>>> import numpy as np
>>> from numpy import linalg as LA
>>> np.set_printoptions(precision=3, suppress=True, linewidth=200, legacy="1.25")
>>> tidy = lambda a: np.round(a, 3) + 0
>>> A = 3 * np.eye(8) + np.ones((8, 8))
>>> A
array([[4., 1., 1., 1., 1., 1., 1., 1.],
       [1., 4., 1., 1., 1., 1., 1., 1.],
       [1., 1., 4., 1., 1., 1., 1., 1.],
       [1., 1., 1., 4., 1., 1., 1., 1.],
       [1., 1., 1., 1., 4., 1., 1., 1.],
       [1., 1., 1., 1., 1., 4., 1., 1.],
       [1., 1., 1., 1., 1., 1., 4., 1.],
       [1., 1., 1., 1., 1., 1., 1., 4.]])
>>> A.ravel(order="F")
array([4., 1., 1., 1., 1., 1., 1., 1., 1., 4., 1., 1., 1., 1., 1., 1., 1., 1., 4., 1., 1., 1., 1., 1., 1., 1., 1., 4., 1., 1., 1., 1., 1., 1., 1., 1., 4., 1., 1., 1., 1., 1., 1., 1., 1., 4., 1., 1.,
       1., 1., 1., 1., 1., 1., 4., 1., 1., 1., 1., 1., 1., 1., 1., 4.])
>>> A.reshape(-1, 2)
array([[4., 1.],
       [1., 1.],
       [1., 1.],
       [1., 1.],
       [1., 4.],
       [1., 1.],
       [1., 1.],
       [1., 1.],
       [1., 1.],
       [4., 1.],
       [1., 1.],
       [1., 1.],
       [1., 1.],
       [1., 4.],
       [1., 1.],
       [1., 1.],
       [1., 1.],
       [1., 1.],
       [4., 1.],
       [1., 1.],
       [1., 1.],
       [1., 1.],
       [1., 4.],
       [1., 1.],
       [1., 1.],
       [1., 1.],
       [1., 1.],
       [4., 1.],
       [1., 1.],
       [1., 1.],
       [1., 1.],
       [1., 4.]])
>>> blk = A.reshape(8, 2, -1)
>>> blk.sum(axis=1)
array([[5., 2., 2., 2.],
       [2., 5., 2., 2.],
       [2., 2., 5., 2.],
       [2., 2., 2., 5.],
       [5., 2., 2., 2.],
       [2., 5., 2., 2.],
       [2., 2., 5., 2.],
       [2., 2., 2., 5.]])
>>> np.einsum("ihd,ihd->ih", blk, blk)
array([[19.,  4.],
       [19.,  4.],
       [19.,  4.],
       [19.,  4.],
       [ 4., 19.],
       [ 4., 19.],
       [ 4., 19.],
       [ 4., 19.]])
>>> np.einsum("ihd,jhd->hij", blk, blk).shape
(2, 8, 8)
>>> blk.shape
(8, 2, 4)
>>> blk.transpose(1, 0, 2)
array([[[4., 1., 1., 1.],
        [1., 4., 1., 1.],
        [1., 1., 4., 1.],
        [1., 1., 1., 4.],
        [1., 1., 1., 1.],
        [1., 1., 1., 1.],
        [1., 1., 1., 1.],
        [1., 1., 1., 1.]],

       [[1., 1., 1., 1.],
        [1., 1., 1., 1.],
        [1., 1., 1., 1.],
        [1., 1., 1., 1.],
        [4., 1., 1., 1.],
        [1., 4., 1., 1.],
        [1., 1., 4., 1.],
        [1., 1., 1., 4.]]])
>>> np.swapaxes(blk, 1, 2)[4]
array([[1., 4.],
       [1., 1.],
       [1., 1.],
       [1., 1.]])
